% ipython --no-banner

In [1]: import numpy as np

In [2]: from numpy import linalg as LA

In [3]: np.set_printoptions(precision=2, suppress=True, linewidth=100)

In [4]: A = -3 * np.eye(3) + np.ones((3, 3))

In [5]: A
Out[5]: 
array([[-2.,  1.,  1.],
       [ 1., -2.,  1.],
       [ 1.,  1., -2.]])

In [6]: Uu, sigma, vt = LA.svd(A)

In [7]: evecs = vt[:(sigma > 1e-8).sum()]

In [8]: rng = np.random.default_rng(409429)

In [9]: x = A[1] + 3 * A[2] + rng.integers(2) * np.eye(3)[0]

In [10]: x
Out[10]: array([ 4.,  1., -5.])

In [11]: evecs.T @ evecs
Out[11]: 
array([[ 0.67, -0.33, -0.33],
       [-0.33,  0.67, -0.33],
       [-0.33, -0.33,  0.67]])

In [12]: np.allclose(A[:-1].T @ LA.lstsq(A[:-1].T, A[-1])[0], A[-1])
Out[12]: True

In [13]: A @ LA.pinv(A) @ A
Out[13]: 
array([[-2.,  1.,  1.],
       [ 1., -2.,  1.],
       [ 1.,  1., -2.]])

In [14]: LA.inv(A)
LinAlgError: Singular matrix


In [15]: np.unique(A.round(6), axis=0).shape
Out[15]: (3, 3)

In [16]: ev, evecs = LA.eigvalsh(A)
ValueError: too many values to unpack (expected 2)


In [17]: ev, evecs = LA.eigh(A)

In [18]: np.round(evecs.T @ A @ evecs, 2) + 0
Out[18]: 
array([[-3.,  0.,  0.],
       [ 0., -3.,  0.],
       [ 0.,  0.,  0.]])

In [19]: ev.sum(), np.trace(A)
Out[19]: (np.float64(-6.0), np.float64(-6.0))

In [20]: np.round(LA.eigvalsh(A + 3 * np.eye(3)), 2) + 0
Out[20]: array([0., 0., 3.])

In [21]: (ev > 1e-8).sum(), (ev < -1e-8).sum()
Out[21]: (np.int64(0), np.int64(2))

In [22]: ev.round(2) + 0
Out[22]: array([-3., -3.,  0.])

In [23]: np.abs(evecs[:, -1]).round(6).argmax()
Out[23]: np.int64(0)

In [24]: np.abs(evecs[:, -1])
Out[24]: array([0.58, 0.58, 0.58])

In [25]: np.round(LA.svd(A, compute_uv=False), 2) + 0
Out[25]: array([3., 3., 0.])
